In [1]: import numpy as np

In [2]: np.set_printoptions(precision=2, suppress=True, linewidth=100, legacy="1.25")

In [3]: C = np.array([[3, 2, 2, -1], [2, 2, 3, -1]])

In [4]: rng = np.random.default_rng(240)

In [5]: feats = rng.normal(size=(17, 2)) @ C + np.array([-1, -1, 2, 2])

In [6]: feats
Out[6]: 
array([[-0.12, -0.51,  2.35,  1.75],
       [ 1.06, -0.02,  2.4 ,  1.51],
       [-2.91, -2.74, -0.42,  2.87],
       [ 3.2 ,  1.01,  2.82,  1.  ],
       [-1.14, -2.19, -0.84,  2.6 ],
       [-1.33, -1.95, -0.06,  2.48],
       [-0.88, -1.32,  1.07,  2.16],
       [ 3.1 ,  1.83,  4.98,  0.58],
       [ 0.23, -0.02,  3.22,  1.51],
       [-1.48, -1.42,  1.42,  2.21],
       [-1.68, -1.06,  2.54,  2.03],
       [-0.7 , -1.13,  1.36,  2.07],
       [-5.58, -5.  , -3.42,  4.  ],
       [ 3.86,  3.43,  8.21, -0.21],
       [-0.64, -0.62,  2.58,  1.81],
       [-0.71, -0.72,  2.42,  1.86],
       [-2.31, -1.95,  0.94,  2.47]])

In [7]: C = feats[[1, 14]].astype(float)

In [8]: for _ in range(4):
   ...:     lab = np.linalg.norm(feats[:, None] - C, axis=-1).argmin(axis=1)
   ...:     C = np.array([feats[lab == j].mean(axis=0) for j in range(2)])
   ...: 

In [9]: lab
Out[9]: array([1, 0, 1, 0, 1, 1, 1, 0, 0, 1, 1, 1, 1, 0, 1, 1, 1])

In [10]: C[1] - C[0]
Out[10]: array([-3.91, -2.96, -3.5 ,  1.48])

In [11]: np.bincount(lab)
Out[11]: array([ 5, 12])

In [12]: cen = feats - feats.mean(axis=1)
---------------------------------------------------------------------------
ValueError                                Traceback (most recent call last)
Cell In[12], line 1
----> 1 cen = feats - feats.mean(axis=1)

ValueError: operands could not be broadcast together with shapes (17,4) (17,) 

In [13]: cen = feats - feats.mean(axis=0)

In [14]: left, sv, VT = np.linalg.svd(cen, full_matrices=False)

In [15]: np.abs(left[:, 0]).argmax()
Out[15]: 13

In [16]: u, v = feats[5], feats[14]

In [17]: round(float(u @ u), 2)
Out[17]: 11.72

In [18]: p = (u @ v) / (u @ u) * u

In [19]: np.linalg.matrix_rank(np.outer(u, v))
Out[19]: 1

In [20]: out = np.array([[-1, -1, 0], [0, -3, -3], [0, -1, 0]])

In [21]: W0 = np.triu(out)

In [22]: W0
Out[22]: 
array([[-1, -1,  0],
       [ 0, -3, -3],
       [ 0,  0,  0]])

In [23]: round(float(np.abs(np.linalg.eigvals(W0)).max()), 2)
Out[23]: 3.0

In [24]: np.allclose(W0 @ W0.T, W0.T @ W0)
Out[24]: False

In [25]: np.allclose(W0, W0.T)
Out[25]: False

In [26]: np.linalg.matrix_rank(W0, rtol=0.1)
Out[26]: 2

In [27]: np.round(np.linalg.norm(W0, 2) / np.linalg.norm(W0), 2)
Out[27]: 0.96

In [28]: np.argsort(-np.linalg.norm(W0, axis=0).round(6), kind="stable")[:3]
Out[28]: array([1, 2, 0])

In [29]: np.linalg.cond(W0) > 100
Out[29]: True
